$ python -q
>>> import numpy as np
>>> from numpy import linalg as LA
>>> np.set_printoptions(precision=2, suppress=True, linewidth=160, legacy="1.25")
>>> feats = np.loadtxt("out12.csv", delimiter=",")
>>> print(feats)
[[ 1.  1.  1.  1. -1. -1. -1. -1.]
 [ 1.  1.  1.  1.  1.  1.  1.  1.]
 [ 1. -1. -1.  1. -1.  1.  1. -1.]
 [ 1. -1.  1. -1.  1. -1.  1. -1.]
 [ 1.  1. -1. -1.  1.  1. -1. -1.]
 [ 1. -1. -1.  1.  1. -1. -1.  1.]
 [ 1. -1.  1. -1. -1.  1. -1.  1.]
 [ 1.  1. -1. -1. -1. -1.  1.  1.]]
>>> def softmax(z):
...     e = np.exp(z - z.max(axis=-1, keepdims=True))
...     return e / e.sum(axis=-1, keepdims=True)
... 
>>> print(softmax(feats[3]))
[0.22 0.03 0.22 0.03 0.22 0.03 0.22 0.03]
>>> print(softmax(feats[3] + -1))
[0.22 0.03 0.22 0.03 0.22 0.03 0.22 0.03]
>>> print(softmax(feats).sum(axis=1))
[1. 1. 1. 1. 1. 1. 1. 1.]
>>> print(np.round(softmax(10 * feats[3]), 2) + 0)
[0.25 0.   0.25 0.   0.25 0.   0.25 0.  ]
>>> att = feats @ feats.T / np.sqrt(8)
>>> print(softmax(att).round(6).argmax(axis=1))
[0 1 2 3 4 5 6 7]
>>> print(softmax(att))
[[0.71 0.04 0.04 0.04 0.04 0.04 0.04 0.04]
 [0.04 0.71 0.04 0.04 0.04 0.04 0.04 0.04]
 [0.04 0.04 0.71 0.04 0.04 0.04 0.04 0.04]
 [0.04 0.04 0.04 0.71 0.04 0.04 0.04 0.04]
 [0.04 0.04 0.04 0.04 0.71 0.04 0.04 0.04]
 [0.04 0.04 0.04 0.04 0.04 0.71 0.04 0.04]
 [0.04 0.04 0.04 0.04 0.04 0.04 0.71 0.04]
 [0.04 0.04 0.04 0.04 0.04 0.04 0.04 0.71]]
>>> print(softmax(att + np.triu(np.full(att.shape, -np.inf), 1)))
[[1.   0.   0.   0.   0.   0.   0.   0.  ]
 [0.06 0.94 0.   0.   0.   0.   0.   0.  ]
 [0.05 0.05 0.89 0.   0.   0.   0.   0.  ]
 [0.05 0.05 0.05 0.85 0.   0.   0.   0.  ]
 [0.05 0.05 0.05 0.05 0.81 0.   0.   0.  ]
 [0.05 0.05 0.05 0.05 0.05 0.77 0.   0.  ]
 [0.04 0.04 0.04 0.04 0.04 0.04 0.74 0.  ]
 [0.04 0.04 0.04 0.04 0.04 0.04 0.04 0.71]]
>>> rng = np.random.default_rng(82)
>>> labels = rng.permutation(8)
>>> A2 = feats[:, labels] * rng.choice([-1, 1], 8)
>>> print(A2)
[[-1. -1. -1.  1. -1. -1.  1. -1.]
 [ 1. -1.  1.  1.  1. -1. -1. -1.]
 [-1. -1. -1. -1.  1.  1. -1. -1.]
 [ 1.  1. -1. -1. -1. -1. -1. -1.]
 [ 1.  1. -1.  1.  1.  1.  1. -1.]
 [ 1. -1.  1. -1. -1.  1.  1. -1.]
 [-1.  1.  1. -1.  1. -1.  1. -1.]
 [-1.  1.  1.  1. -1.  1. -1. -1.]]
>>> U, _, Vh = LA.svd(feats.T @ A2)
>>> print(np.round(LA.lstsq(feats, A2)[0], 2) + 0)
[[ 0.  0.  0.  0.  0.  0.  0. -1.]
 [ 0.  0.  0.  1.  0.  0.  0.  0.]
 [ 0.  0.  0.  0.  0. -1.  0.  0.]
 [ 0. -1.  0.  0.  0.  0.  0.  0.]
 [ 1.  0.  0.  0.  0.  0.  0.  0.]
 [ 0.  0.  0.  0.  1.  0.  0.  0.]
 [ 0.  0.  0.  0.  0.  0. -1.  0.]
 [ 0.  0.  1.  0.  0.  0.  0.  0.]]
>>> print(U @ Vh)
[[ 0.  0.  0.  0.  0.  0.  0. -1.]
 [ 0.  0.  0.  1.  0.  0.  0.  0.]
 [ 0.  0.  0.  0.  0. -1.  0.  0.]
 [ 0. -1.  0.  0.  0.  0.  0.  0.]
 [ 1.  0.  0.  0.  0.  0.  0.  0.]
 [ 0.  0.  0.  0.  1.  0.  0.  0.]
 [ 0.  0.  0.  0.  0.  0. -1.  0.]
 [ 0.  0.  1.  0.  0.  0.  0.  0.]]
>>> print(feats @ feats.T)
[[8. 0. 0. 0. 0. 0. 0. 0.]
 [0. 8. 0. 0. 0. 0. 0. 0.]
 [0. 0. 8. 0. 0. 0. 0. 0.]
 [0. 0. 0. 8. 0. 0. 0. 0.]
 [0. 0. 0. 0. 8. 0. 0. 0.]
 [0. 0. 0. 0. 0. 8. 0. 0.]
 [0. 0. 0. 0. 0. 0. 8. 0.]
 [0. 0. 0. 0. 0. 0. 0. 8.]]
>>> print(feats.T @ feats)
[[8. 0. 0. 0. 0. 0. 0. 0.]
 [0. 8. 0. 0. 0. 0. 0. 0.]
 [0. 0. 8. 0. 0. 0. 0. 0.]
 [0. 0. 0. 8. 0. 0. 0. 0.]
 [0. 0. 0. 0. 8. 0. 0. 0.]
 [0. 0. 0. 0. 0. 8. 0. 0.]
 [0. 0. 0. 0. 0. 0. 8. 0.]
 [0. 0. 0. 0. 0. 0. 0. 8.]]
>>> print(LA.pinv(feats))
[[ 0.12  0.12  0.12  0.12  0.12  0.12  0.12  0.12]
 [ 0.12  0.12 -0.13 -0.12  0.13 -0.12 -0.12  0.13]
 [ 0.12  0.12 -0.13  0.12 -0.13 -0.12  0.13 -0.12]
 [ 0.13  0.12  0.12 -0.12 -0.13  0.12 -0.12 -0.13]
 [-0.12  0.12 -0.13  0.12  0.13  0.12 -0.12 -0.12]
 [-0.12  0.13  0.13 -0.12  0.12 -0.13  0.12 -0.12]
 [-0.12  0.12  0.12  0.12 -0.12 -0.13 -0.12  0.13]
 [-0.12  0.12 -0.12 -0.12 -0.12  0.12  0.12  0.13]]
>>> print(round(float(np.abs(LA.eigvals(feats)).max()), 2))
2.83
>>> print((feats - feats.T) / 2)
[[ 0.  0.  0.  0. -1. -1. -1. -1.]
 [ 0.  0.  1.  1.  0.  1.  1.  0.]
 [ 0. -1.  0.  0.  0.  1.  0.  0.]
 [ 0. -1.  0.  0.  1. -1.  1.  0.]
 [ 1.  0.  0. -1.  0.  0.  0.  0.]
 [ 1. -1. -1.  1.  0.  0. -1.  1.]
 [ 1. -1.  0. -1.  0.  1.  0.  0.]
 [ 1.  0.  0.  0.  0. -1.  0.  0.]]
>>> print((feats + feats.T) / 2)
[[ 1.  1.  1.  1.  0.  0.  0.  0.]
 [ 1.  1.  0.  0.  1.  0.  0.  1.]
 [ 1.  0. -1.  1. -1.  0.  1. -1.]
 [ 1.  0.  1. -1.  0.  0.  0. -1.]
 [ 0.  1. -1.  0.  1.  1. -1. -1.]
 [ 0.  0.  0.  0.  1. -1.  0.  0.]
 [ 0.  0.  1.  0. -1.  0. -1.  1.]
 [ 0.  1. -1. -1. -1.  0.  1.  1.]]
>>> print(np.allclose(feats, feats.T))
False
>>> print(LA.matrix_power(feats, 4))
[[  0. -32. -16.  16. -16. -16. -32. -32.]
 [  0.   0.  32.  32.   0.   0.  32. -32.]
 [-32. -32.  32.   0.  16.  16. -16.  16.]
 [  0. -16.   0. -48.  16.   0.  16. -32.]
 [ 32.  16.  16.   0.  16.  32. -32. -16.]
 [ 32. -32. -16.  16.  32.   0.  16.  16.]
 [  0. -16. -16.   0. -32.  48.  16.   0.]
 [ 32. -16.  32. -16. -32. -16.   0.  16.]]
>>> print(np.trace(feats))
0.0
>>> print(np.allclose(feats @ feats.T, feats.T @ feats))
True
>>> vec = np.array([0, 0, 2, 1, -2, 2, 2, 2])
>>> print(feats @ vec)
[-1.  7.  3. -3. -7. -5.  5.  1.]
>>> print(LA.norm(feats @ vec) <= LA.norm(feats, 2) * LA.norm(vec) + 1e-9)
True
>>> print(feats @ (2 * vec))
[ -2.  14.   6.  -6. -14. -10.  10.   2.]
>>> print(np.einsum("ij,j->i", feats, vec))
[-1.  7.  3. -3. -7. -5.  5.  1.]
>>> A2 = np.array([[1, 2], [3, 1]])
>>> W2 = np.array([[0, -3, -1, 0, -1, 3, 1],
...     [2, 2, 3, 3, -3, 0, 3],
...     [3, -2, 0, -1, 1, 0, -3],
...     [-1, -2, 2, 2, -2, 0, -1],
...     [2, 0, -2, -2, 1, 0, 0],
...     [3, -3, 3, 2, -3, 3, 0],
...     [-3, -2, 0, 1, 3, 3, -2]])
>>> data = np.block([[A2, np.zeros((2, 7))], [np.zeros((7, 2)), W2]])
>>> print(data)
[[ 1.  2.  0.  0.  0.  0.  0.  0.  0.]
 [ 3.  1.  0.  0.  0.  0.  0.  0.  0.]
 [ 0.  0.  0. -3. -1.  0. -1.  3.  1.]
 [ 0.  0.  2.  2.  3.  3. -3.  0.  3.]
 [ 0.  0.  3. -2.  0. -1.  1.  0. -3.]
 [ 0.  0. -1. -2.  2.  2. -2.  0. -1.]
 [ 0.  0.  2.  0. -2. -2.  1.  0.  0.]
 [ 0.  0.  3. -3.  3.  2. -3.  3.  0.]
 [ 0.  0. -3. -2.  0.  1.  3.  3. -2.]]
>>> print((data != 0).astype(int))
[[1 1 0 0 0 0 0 0 0]
 [1 1 0 0 0 0 0 0 0]
 [0 0 0 1 1 0 1 1 1]
 [0 0 1 1 1 1 1 0 1]
 [0 0 1 1 0 1 1 0 1]
 [0 0 1 1 1 1 1 0 1]
 [0 0 1 0 1 1 1 0 0]
 [0 0 1 1 1 1 1 1 0]
 [0 0 1 1 0 1 1 1 1]]
>>> print(np.flatnonzero(LA.matrix_power((data != 0) + (data.T != 0) + np.eye(9), 9)[6]))
[2 3 4 5 6 7 8]
>>> print((LA.matrix_power((data != 0) + (data.T != 0) + np.eye(9), 9) > 0).astype(int))
[[1 1 0 0 0 0 0 0 0]
 [1 1 0 0 0 0 0 0 0]
 [0 0 1 1 1 1 1 1 1]
 [0 0 1 1 1 1 1 1 1]
 [0 0 1 1 1 1 1 1 1]
 [0 0 1 1 1 1 1 1 1]
 [0 0 1 1 1 1 1 1 1]
 [0 0 1 1 1 1 1 1 1]
 [0 0 1 1 1 1 1 1 1]]
>>> labels = rng.permutation(9)
>>> print(labels)
[8 6 5 7 4 1 2 3 0]
>>> A2 = data[labels][:, labels]
>>> print(np.trace(A2))
8.0
>>> print(round(float(LA.det(A2)), 2), np.round(LA.det(data[labels]), 2))
-540.0 540.0
>>> vec = np.array([2, 2, -2, 2, 1, -1, 0, 1, -2])
>>> target = data @ vec
>>> c, lr = np.zeros(9), 1 / LA.norm(data, 2) ** 2
>>> for i in range(60):
...     c -= lr * data.T @ (data @ c - target)
...     if i % 10 == 0: print(i, round(LA.norm(data @ c - target), 2))
... 
0 11.04
10 2.4
20 1.57
30 1.43
40 1.36
50 1.29
>>> print(c)
[ 2.09  1.86 -1.61  0.77  0.68  0.14  1.12 -0.17 -0.95]
>>> print(LA.cond(data) > 100)
True
>>> print(LA.matrix_rank(data, rtol=0.1))
7
>>> K = np.array([[-1, -2, 2, 0, -3, -3, -2, 1, 0, 1, 3, 0, 1],
...     [2, 0, 0, -2, -3, 2, 1, -1, -1, 0, -2, -3, -3],
...     [-3, 2, 0, 0, 2, -3, -3, -2, -2, -3, 2, -3, 1],
...     [2, -3, -1, 1, -1, -3, 3, -2, 1, -2, 0, 3, -2],
...     [2, -3, 0, -3, 3, 2, 1, 1, 3, 0, -1, -2, -2],
...     [-2, -2, 1, 2, 3, -3, 3, 0, -1, 0, 3, 0, 0],
...     [0, 3, 2, 0, 2, -3, -3, 3, -1, -1, 2, 1, 1],
...     [-3, -1, 2, -2, 3, -1, 1, -3, -2, 1, 1, 1, 2],
...     [1, 3, 2, 3, 0, -2, -1, -1, -3, 0, 2, 0, -1],
...     [1, 2, -3, 2, 3, 1, -2, 1, -3, -1, 2, 2, 0]]) * (rng.random((10, 13)) < 0.3)
>>> print(K)
[[ 0  0  2  0  0  0  0  1  0  0  0  0  0]
 [ 0  0  0  0 -3  2  0 -1 -1  0  0 -3  0]
 [ 0  2  0  0  0  0  0 -2  0  0  2 -3  0]
 [ 0  0  0  0  0  0  3 -2  0  0  0  3  0]
 [ 2 -3  0  0  0  0  0  1  0  0  0  0  0]
 [-2  0  0  0  0  0  0  0  0  0  0  0  0]
 [ 0  3  0  0  0  0  0  0  0  0  0  0  0]
 [ 0  0  0  0  3 -1  0  0  0  1  1  0  0]
 [ 0  3  2  0  0 -2  0 -1 -3  0  0  0  0]
 [ 0  0  0  2  0  0  0  0  0  0  0  0  0]]
>>> A2 = np.array([[3, 0, 2],
...     [-1, 1, 3],
...     [2, 1, -3],
...     [-1, -2, -3],
...     [-3, 1, -1],
...     [2, -2, 3],
...     [-1, 1, -3],
...     [-3, 2, -2],
...     [0, 0, -2],
...     [-2, 0, 0],
...     [-2, 0, -3],
...     [2, -3, -3],
...     [1, 0, -1]])
>>> print(np.einsum("ij->j", K))
[ 0  5  4  2  0 -1  3 -4 -4  1  3 -3  0]
>>> print(np.vstack([K, A2.T]).shape)
(13, 13)
>>> print(LA.matrix_rank(K @ A2))
3
>>> E = rng.normal(size=(23, 9)) + 20 * np.array([-3, 6, -6, 4, 2, 8, 9, -3, -3])
>>> print(E)
[[ -59.22  119.71 -120.71   81.25   41.38  158.96  179.03  -58.98  -60.09]
 [ -58.77  121.28 -119.93   79.19   39.99  158.5   179.39  -60.46  -60.11]
 [ -58.45  119.45 -120.08   80.42   40.49  160.21  178.66  -58.42  -60.08]
 [ -61.2   119.15 -120.57   80.43   38.98  160.19  180.23  -57.92  -59.92]
 [ -61.81  120.39 -121.64   79.59   39.72  161.28  178.94  -61.99  -59.43]
 [ -61.02  121.19 -119.96   80.33   40.46  160.3   179.85  -60.21  -58.17]
 [ -58.79  119.39 -117.98   79.88   40.1   160.87  179.02  -59.94  -60.7 ]
 [ -59.66  120.67 -120.91   79.13   41.24  159.14  181.48  -60.4   -59.81]
 [ -59.51  119.71 -119.59   78.28   39.33  157.45  180.29  -61.21  -59.87]
 [ -59.36  120.71 -119.94   80.12   41.31  160.55  179.72  -59.13  -60.57]
 [ -59.77  119.32 -120.31   79.91   39.99  158.14  178.97  -60.55  -59.84]
 [ -59.75  118.33 -121.06   79.79   38.93  159.57  179.85  -59.84  -57.11]
 [ -60.26  121.54 -121.35   81.01   38.92  159.44  179.63  -59.15  -60.06]
 [ -59.53  118.56 -119.34   81.36   38.93  160.44  181.42  -60.77  -59.16]
 [ -59.67  119.45 -120.39   80.29   39.92  161.28  180.01  -60.25  -61.06]
 [ -59.71  119.34 -121.86   82.65   41.4   161.11  178.97  -59.49  -59.57]
 [ -59.11  119.14 -120.01   80.84   39.69  160.11  178.72  -60.13  -60.45]
 [ -58.09  120.52 -118.98   80.84   41.1   161.05  179.25  -59.84  -58.54]
 [ -59.58  120.16 -121.38   79.65   39.31  161.82  178.12  -58.98  -60.52]
 [ -61.07  121.06 -118.67   80.37   39.7   160.44  180.19  -60.02  -61.05]
 [ -61.12  121.76 -119.92   82.56   41.51  157.88  182.79  -59.52  -60.64]
 [ -60.9   120.58 -120.82   81.6    38.77  160.54  179.45  -61.37  -59.83]
 [ -60.66  120.22 -119.71   81.26   39.49  161.58  181.99  -61.24  -60.09]]
>>> A2 = E / np.sqrt((E ** 2).mean(axis=1, keepdims=True))
>>> print(LA.matrix_rank(E - E.mean(axis=1, keepdims=True)))
8
>>> print(LA.norm(A2, axis=1))
[3. 3. 3. 3. 3. 3. 3. 3. 3. 3. 3. 3. 3. 3. 3. 3. 3. 3. 3. 3. 3. 3. 3.]
>>> P = E @ LA.solve(E.T @ E, E.T)
>>> print(np.round(np.trace(P), 2))
9.0
>>> print(P @ E[:, 5])
[158.96 158.5  160.21 160.19 161.28 160.3  160.87 159.14 157.45 160.55 158.14 159.57 159.44 160.44 161.28 161.11 160.11 161.05 161.82 160.44 157.88 160.54
 161.58]
>>> print(np.allclose(P @ P, P))
True
>>> q, Rm = LA.qr(E)
>>> print(round(np.trace(q @ q.T), 2))
9.0
>>> print(np.round(q.T @ q, 2) + 0)
[[1. 0. 0. 0. 0. 0. 0. 0. 0.]
 [0. 1. 0. 0. 0. 0. 0. 0. 0.]
 [0. 0. 1. 0. 0. 0. 0. 0. 0.]
 [0. 0. 0. 1. 0. 0. 0. 0. 0.]
 [0. 0. 0. 0. 1. 0. 0. 0. 0.]
 [0. 0. 0. 0. 0. 1. 0. 0. 0.]
 [0. 0. 0. 0. 0. 0. 1. 0. 0.]
 [0. 0. 0. 0. 0. 0. 0. 1. 0.]
 [0. 0. 0. 0. 0. 0. 0. 0. 1.]]
>>> print(round(np.log10(LA.cond(E))))
3
>>> print(np.argsort(-LA.norm(E, axis=0).round(6), kind="stable")[:3])
[6 5 2]
>>> print(LA.cond(E) > 100)
True
>>> print(round(LA.norm(E, 2) / LA.norm(E), 2))
1.0
>>> print(np.round(np.abs(LA.svd(E)[2][-1]), 2) + 0)
[0.57 0.44 0.07 0.27 0.62 0.1  0.   0.02 0.11]
